$ python -q
>>> import numpy as np
>>> import numpy.linalg as la
>>> np.set_printoptions(precision=1, suppress=True, linewidth=120)
>>> rng = np.random.default_rng(691)
>>> labels = rng.integers(0, 2, 5)
>>> feats = (labels[:, None] == labels) * 4 + np.eye(5)
>>> feats
array([[5., 0., 4., 4., 0.],
       [0., 5., 0., 0., 4.],
       [4., 0., 5., 4., 0.],
       [4., 0., 4., 5., 0.],
       [0., 4., 0., 0., 5.]])
>>> q, Rm = la.qr(feats)
>>> print(q @ Rm)
[[5. 0. 4. 4. 0.]
 [0. 5. 0. 0. 4.]
 [4. 0. 5. 4. 0.]
 [4. 0. 4. 5. 0.]
 [0. 4. 0. 0. 5.]]
>>> print(q.round(1) + 0)
[[-0.7  0.   0.6 -0.4  0. ]
 [ 0.  -0.8  0.   0.  -0.6]
 [-0.5  0.  -0.8 -0.4  0. ]
 [-0.5  0.   0.   0.8  0. ]
 [ 0.  -0.6  0.   0.   0.8]]
>>> np.allclose(Rm.T @ Rm, feats.T @ feats)
True
>>> q.shape, Rm.shape
((5, 5), (5, 5))
>>> np.abs(np.diag(Rm))
array([7.5, 6.4, 1.4, 1.2, 1.4])
>>> np.trace(q @ q.T)
np.float64(5.0)
>>> np.round(q.T @ q, 1) + 0
array([[1., 0., 0., 0., 0.],
       [0., 1., 0., 0., 0.],
       [0., 0., 1., 0., 0.],
       [0., 0., 0., 1., 0.],
       [0., 0., 0., 0., 1.]])
>>> mat = np.diag(np.array([3, 3, 3, 0, 0]))
>>> mat
array([[3, 0, 0, 0, 0],
       [0, 3, 0, 0, 0],
       [0, 0, 3, 0, 0],
       [0, 0, 0, 0, 0],
       [0, 0, 0, 0, 0]])
>>> # rows and columns are dependent
>>> [round(float(x), 1) for x in la.svd(mat, compute_uv=False)[:3]]
[3.0, 3.0, 3.0]
>>> np.round(la.norm(mat, 2) / la.norm(mat), 1)
np.float64(0.6)
>>> la.cond(mat) > 100
np.True_
